In [1]: import numpy as np

In [2]: np.set_printoptions(precision=2, suppress=True, linewidth=160, floatmode="fixed")

In [3]: m1 = np.loadtxt("test12.csv", delimiter=",")

In [4]: m1
Out[4]: 
array([[ -4.00,   0.00,   3.00,  -8.00,   0.00,   0.00,  -4.00,   1.00],
       [ -7.00,   8.00,  -5.00,   5.00,  -2.00,  -2.00,   3.00,   7.00],
       [  0.00,   2.00,   8.00,  -7.00,  -6.00,  -3.00,  -6.00,  -3.00],
       [  8.00,   3.00,   8.00,   2.00,   8.00,   5.00,   7.00,   8.00],
       [ -1.00,   3.00,   2.00,  -9.00,   0.00,  -4.00,  -9.00,   2.00],
       [  6.00,   2.00,   5.00,  -9.00,   5.00,   5.00,   7.00,  -5.00],
       [  0.00,   9.00,   3.00,  -5.00,  -8.00,   9.00,   8.00,  -9.00],
       [ -5.00,  -4.00,   8.00,  -8.00,   1.00,   7.00,  -1.00,  -1.00],
       [ 10.00, -16.00,  13.00, -18.00,   4.00,   4.00, -10.00, -13.00]])

In [5]: W = np.array([[2, 5, -3],
   ...:     [2, 1, 0],
   ...:     [-1, -4, -3],
   ...:     [-3, 5, 3],
   ...:     [5, 5, -3],
   ...:     [3, 4, 5],
   ...:     [-1, 2, -2],
   ...:     [-2, -2, 5]])

In [6]: beta = np.array([-1, 4, -5])

In [7]: act = np.maximum(m1 @ W + beta, 0)

In [8]: (act > 0).astype(int)
Out[8]: 
array([[1, 0, 0],
       [0, 0, 1],
       [0, 0, 0],
       [1, 1, 0],
       [1, 0, 0],
       [1, 1, 0],
       [1, 1, 0],
       [1, 0, 0],
       [1, 0, 0]])

In [9]: np.linalg.matrix_rank(act)
Out[9]: np.int64(3)

In [10]: act
Out[10]: 
array([[14.00,  0.00,  0.00],
       [ 0.00,  0.00, 71.00],
       [ 0.00,  0.00,  0.00],
       [39.00, 83.00,  0.00],
       [21.00,  0.00,  0.00],
       [80.00, 40.00,  0.00],
       [26.00,  6.00,  0.00],
       [26.00,  0.00,  0.00],
       [96.00,  0.00,  0.00]])

In [11]: cent = np.array([[0, 0], [1, 1], [2, 0]])

In [12]: W @ cent
Out[12]: 
array([[ -1,   5],
       [  1,   1],
       [-10,  -4],
       [ 11,   5],
       [ -1,   5],
       [ 14,   4],
       [ -2,   2],
       [  8,  -2]])

In [13]: (act @ cent).round(6).argmax(axis=1)
Out[13]: array([0, 0, 0, 0, 0, 0, 0, 0, 0])

In [14]: hat = act @ np.linalg.solve(act.T @ act, act.T)

In [15]: np.linalg.matrix_rank(np.eye(9) - hat)
Out[15]: np.int64(6)

In [16]: vec = np.array([1, 2, 1, 3, 2, 2, 0, 0])

In [17]: rhs = m1 @ vec

In [18]: np.round(np.linalg.solve(m1.T @ m1, m1.T @ rhs), 2) + 0
Out[18]: array([1.00, 2.00, 1.00, 3.00, 2.00, 2.00, 0.00, 0.00])

In [19]: rhs
Out[19]: array([-25.00,  11.00, -27.00,  54.00, -28.00,   8.00,   8.00, -13.00, -47.00])

In [20]: try:
    ...:     np.linalg.solve(m1, rhs)
    ...: except np.linalg.LinAlgError as e:
    ...:     print(repr(e))
    ...: 
LinAlgError('Last 2 dimensions of the array must be square')

In [21]: rng = np.random.default_rng(743191)

In [22]: rhs = rhs + 0.02 * rng.normal(size=9)

In [23]: rhs
Out[23]: array([-25.00,  11.00, -27.01,  53.99, -28.02,   8.01,   7.96, -13.01, -47.00])

In [24]: beta, *_ = np.linalg.lstsq(m1, rhs)

In [25]: np.round(m1.T @ (rhs - m1 @ beta), 2) + 0
Out[25]: array([0.00, 0.00, 0.00, 0.00, 0.00, 0.00, 0.00, 0.00])

In [26]: beta.round(2) + 0
Out[26]: array([1.00, 1.99, 1.00, 3.00, 2.00, 1.99, 0.01, 0.00])

In [27]: beta.round()
Out[27]: array([1.00, 2.00, 1.00, 3.00, 2.00, 2.00, 0.00, 0.00])

In [28]: [round(float(np.linalg.norm(np.linalg.solve(m1.T @ m1 + lam * np.eye(8), m1.T @ rhs))), 2) for lam in (0, 1, 10, 100)]
Out[28]: [4.79, 3.83, 3.43, 2.79]

In [29]: X = np.load("case12.npy")

In [30]: X
Out[30]: 
array([[ -6.97,  -3.54,  21.27],
       [  0.37,  -7.04, -24.88],
       [  2.55,  -5.94, -15.57],
       [-10.53,   2.42,  21.09],
       [-17.75, -16.68,   9.62],
       [  5.05,  -7.78, -12.91],
       [ 28.56,   5.89, -16.13],
       [-32.42, -32.39,   8.07],
       [  2.75,  10.34,  10.97],
       [ 28.49,  20.70,  13.21],
       [-20.59,  -9.48,  34.78]])

In [31]: cent = X[[6, 5]].astype(float)

In [32]: for _ in range(7):
    ...:     labels = np.linalg.norm(X[:, None] - cent, axis=-1).argmin(axis=1)
    ...:     cent = np.array([X[labels == j].mean(axis=0) for j in range(2)])
    ...: 

In [33]: labels
Out[33]: array([1, 1, 1, 1, 1, 1, 0, 1, 1, 0, 1])

In [34]: cent
Out[34]: 
array([[28.52, 13.29, -1.46],
       [-8.62, -7.79,  5.83]])

In [35]: cent[1] - cent[0]
Out[35]: array([-37.14, -21.08,   7.29])

In [36]: arr = np.load("arr.npy")

In [37]: arr
Out[37]: 
array([[ -4,   2,   6,  -2,  -8,  -2,   4,  -2,   7,  -8,   7],
       [ -6,   3,   6,  -8,  -6,  -7,   8,  -2,  -5,   4,  -9],
       [  9,   0,   6,  -2,  -8,   6,   0,  -6,   1,   1,  -6],
       [  0,   2,   5,  -9,  -2,  -4,  -6,  -2,  -3,  -3,   7],
       [  4,  -8,  -6,   4,   6,   2,   7,  -9,   7,   5,  -1],
       [  4,  -3,   4,   3,  -3,  -8,   6,  -6,  -9,   7,   4],
       [ -5,  -6,   5,   3,  -6,   1,   5,   9,   8,  -9,  -6],
       [-22,  11,  24, -26, -26, -23,  28,  -8,  -8,   4, -20]])

In [38]: U, sigma, Vt = np.linalg.svd(arr)

In [39]: vecs = Vt[:(sigma > 1e-8).sum()]

In [40]: vec = arr[5] + -2 * arr[1] + rng.integers(2) * np.eye(11)[2]

In [41]: vec
Out[41]: array([ 16.00,  -9.00,  -8.00,  19.00,   9.00,   6.00, -10.00,  -2.00,   1.00,  -1.00,  22.00])

In [42]: np.diag(vecs.T @ vecs)
Out[42]: array([0.59, 0.84, 0.44, 0.80, 0.56, 0.50, 0.64, 0.68, 0.67, 0.43, 0.85])

In [43]: np.allclose(vecs.T @ vecs @ vec, vec)
Out[43]: True

In [44]: round(float(np.linalg.norm(vec - vecs.T @ vecs @ vec)), 2)
Out[44]: 0.0
